$ python -q
>>> import numpy as np
>>> from numpy import linalg as LA
>>> np.set_printoptions(suppress=True, linewidth=120)
>>> A2 = np.array([[-2, 2], [1, 0]])
>>> E = np.kron(np.eye(2, dtype=int), A2)
>>> E
array([[-2,  2,  0,  0],
       [ 1,  0,  0,  0],
       [ 0,  0, -2,  2],
       [ 0,  0,  1,  0]])
>>> A2 = E / np.sqrt((E ** 2).mean(axis=1, keepdims=True))
>>> LA.matrix_rank(E - E.mean(axis=1, keepdims=True))
np.int64(3)
>>> E - E.mean(axis=1, keepdims=True)
array([[-2.  ,  2.  ,  0.  ,  0.  ],
       [ 0.75, -0.25, -0.25, -0.25],
       [ 0.  ,  0.  , -2.  ,  2.  ],
       [-0.25, -0.25,  0.75, -0.25]])
>>> A2 = LA.inv(E)
>>> (np.abs(A2) > 1e-9).astype(int)
array([[0, 1, 0, 0],
       [1, 1, 0, 0],
       [0, 0, 0, 1],
       [0, 0, 1, 1]])
>>> np.round(LA.det(E) * A2, 2)
array([[-0.,  4., -0., -0.],
       [ 2.,  4.,  0.,  0.],
       [-0., -0., -0.,  4.],
       [ 0.,  0.,  2.,  4.]])
>>> A2
array([[-0. ,  1. , -0. , -0. ],
       [ 0.5,  1. ,  0. ,  0. ],
       [-0. , -0. , -0. ,  1. ],
       [ 0. ,  0. ,  0.5,  1. ]])
>>> round(LA.det(E) * LA.det(A2), 2)
np.float64(1.0)
>>> round(LA.cond(E), 2)
np.float64(4.27)
>>> E @ A2
array([[1., 0., 0., 0.],
       [0., 1., 0., 0.],
       [0., 0., 1., 0.],
       [0., 0., 0., 1.]])
>>> np.round(LA.inv(A2), 2)
array([[-2.,  2.,  0.,  0.],
       [ 1.,  0.,  0.,  0.],
       [ 0.,  0., -2.,  2.],
       [ 0.,  0.,  1.,  0.]])
>>> A2 = E[0, 0] * E[1:] - np.outer(E[1:, 0], E[0])
>>> A2
array([[ 0, -2,  0,  0],
       [ 0,  0,  4, -4],
       [ 0,  0, -2,  0]])
>>> np.flatnonzero(~A2.round(6).any(axis=1))
array([], dtype=int64)
>>> gram = A2.T @ A2
>>> np.trace(gram), (A2 ** 2).sum()
(np.int64(40), np.int64(40))
>>> (A2 @ A2.T).shape
(3, 3)
>>> np.diag(gram)
array([ 0,  4, 20, 16])
>>> LA.matrix_rank(gram)
np.int64(3)
>>> np.round(LA.eigvalsh(gram)[::-1], 2)
array([34.12,  4.  ,  1.88,  0.  ])
>>> rng = np.random.default_rng(238)
>>> idx = rng.permutation(4)
>>> idx
array([1, 0, 3, 2])
>>> A2 = E[idx][:, idx]
>>> A2
array([[ 0,  1,  0,  0],
       [ 2, -2,  0,  0],
       [ 0,  0,  0,  1],
       [ 0,  0,  2, -2]])
>>> np.trace(A2)
np.int64(-4)
>>> A2 = np.array([[-2, -2], [0, -2]])
>>> cent = np.array([[1, 9, 7], [5, 4, 8], [8, 0, 0]])
>>> J = np.kron(A2, cent)
>>> J
array([[ -2, -18, -14,  -2, -18, -14],
       [-10,  -8, -16, -10,  -8, -16],
       [-16,   0,   0, -16,   0,   0],
       [  0,   0,   0,  -2, -18, -14],
       [  0,   0,   0, -10,  -8, -16],
       [  0,   0,   0, -16,   0,   0]])
>>> A2 = J[0, 0] * J[1:] - np.outer(J[1:, 0], J[0])
>>> A2
array([[   0, -164, -108,    0, -164, -108],
       [   0, -288, -224,    0, -288, -224],
       [   0,    0,    0,    4,   36,   28],
       [   0,    0,    0,   20,   16,   32],
       [   0,    0,    0,   32,    0,    0]])
>>> np.flatnonzero(~A2.round(6).any(axis=1))
array([], dtype=int64)
>>> LA.matrix_rank(A2), LA.matrix_rank(J)
(np.int64(5), np.int64(6))
>>> J[:, 0] / J[0, 0]
array([ 1.,  5.,  8., -0., -0., -0.])
